$ python -q
>>> import numpy as np
>>> np.set_printoptions(precision=2, suppress=True, linewidth=120, floatmode="fixed")
>>> rd = lambda a: np.round(a, 2) + 0
>>> J = np.array([[10, 1, 13], [1, 2, 2], [13, 2, 18]])
>>> # symmetric
>>> evals, V = np.linalg.eigh(J)
>>> x0 = np.array([-2, 1, -1])
>>> np.abs(J).sum(axis=1).max(), rd(np.abs(evals).max())
(np.int64(33), np.float64(27.79))
>>> (np.sign(V[:, -1].round(6)) == np.sign(V[0, -1].round(6))).astype(int)
array([1, 1, 1])
>>> rd(V * np.abs(evals) @ V.T)
array([[10.00,  1.00, 13.00],
       [ 1.00,  2.00,  2.00],
       [13.00,  2.00, 18.00]])
>>> M2 = J / np.linalg.norm(J, axis=1, keepdims=True)
>>> C2 = M2 @ M2.T
>>> (C2 - 2 * np.eye(3)).round(6).argmax(axis=1)
array([2, 2, 0])
>>> print(rd(C2[2]))
[1.00 0.79 1.00]
>>> rd(np.degrees(np.arccos(np.clip(C2[2, 0], -1, 1))))
np.float64(2.39)
>>> evals, V = np.linalg.eig(J)
>>> print(rd(np.sort(np.linalg.eigvals(J.T))))
[ 0.30  1.91 27.79]
>>> K = np.loadtxt("block4.csv", delimiter=",")
>>> print(rd(K))
[[0.33 0.33 0.33]
 [0.33 0.33 0.33]
 [0.33 0.33 0.33]]
>>> # row 1 repeats row 0
>>> x0 = np.array([2, 1, 2])
>>> np.trace(K)
np.float64(1.0)
>>> rd(np.eye(3) - K)
array([[ 0.67, -0.33, -0.33],
       [-0.33,  0.67, -0.33],
       [-0.33, -0.33,  0.67]])
>>> rd((K @ K)[0])
array([0.33, 0.33, 0.33])
>>> np.allclose(K @ K.T, K.T @ K)
True
>>> rd(K @ (-1.0) ** np.arange(3))
array([0.33, 0.33, 0.33])
>>> left, sigma, Vh = np.linalg.svd(K)
>>> V = Vh[:(sigma > 1e-8).sum()]
>>> rng = np.random.default_rng(864269)
>>> x0 = K[2] + -1 * K[1] + rng.integers(2) * np.eye(3)[2]
>>> x0
array([0.00, 0.00, 1.00])
>>> print(rd(V.T @ V))
[[0.33 0.33 0.33]
 [0.33 0.33 0.33]
 [0.33 0.33 0.33]]
>>> rd(np.diag(V.T @ V))
array([0.33, 0.33, 0.33])
>>> np.linalg.matrix_rank(np.vstack([K, x0]))
np.int64(2)
>>> arr = np.array([[0, 0, 0],
...     [0, 0, 0],
...     [11, 4, 10],
...     [0, 0, 0],
...     [0, 0, 0],
...     [3, 0, 7],
...     [0, 0, 0],
...     [3, 0, 7],
...     [8, 5, 0],
...     [8, 5, 0],
...     [11, 5, 7],
...     [19, 9, 10],
...     [0, 0, 0]])
>>> # row 1 repeats row 0
>>> Xc = arr - arr.mean(axis=0)
>>> left, sigma, Vh = np.linalg.svd(Xc, full_matrices=False)
>>> print((np.sign(left[:, 0]) == np.sign(left[0, 0])).astype(int))
[1 1 0 1 1 1 1 1 0 0 0 0 1]
>>> print(np.abs(left[:, 0]).argmax())
11
>>> rd(np.abs(Vh[-1]))
array([0.51, 0.83, 0.23])
>>> print(np.abs(Vh[0]).argmax())
0
>>> rd(Vh[0] * np.sign(Vh[0, np.abs(Vh[0]).argmax()]))
array([0.81, 0.37, 0.46])
>>> np.searchsorted(np.cumsum(sigma ** 2) / (sigma ** 2).sum(), 0.9) + 1
np.int64(2)
>>> Xc = arr - arr.mean(axis=0)
>>> V = np.linalg.svd(Xc)[2][:2]
>>> M2 = Xc - Xc @ V.T @ V
>>> print(rd(M2.std(axis=0)))
[0.02 0.03 0.01]
>>> rd(np.linalg.norm(M2) / np.linalg.norm(Xc))
np.float64(0.0)
>>> Lm = np.linalg.cholesky(J)
>>> print(rd(np.diag(Lm) ** 2))
[10.00  1.90  0.84]
>>> print(rd(Lm @ Lm.T))
[[10.00  1.00 13.00]
 [ 1.00  2.00  2.00]
 [13.00  2.00 18.00]]
>>> feats = np.load("test2.npy")
>>> feats
array([[ 1.73,  0.47,  0.05],
       [ 2.20,  0.10,  0.40],
       [ 0.20,  0.80, -0.90]])
>>> rd((feats - feats.T) / 2)
array([[ 0.00, -0.87, -0.08],
       [ 0.87,  0.00, -0.20],
       [ 0.08,  0.20,  0.00]])
>>> rd(np.linalg.det(feats))
np.float64(0.35)
>>> rd(np.sort(np.abs(np.linalg.eigvals(feats))))
array([0.13, 1.20, 2.26])
>>> np.allclose(feats @ feats.T, feats.T @ feats)
False
>>> print(np.allclose(feats, feats.T))
False
>>> np.trace(feats)
np.float64(0.93)
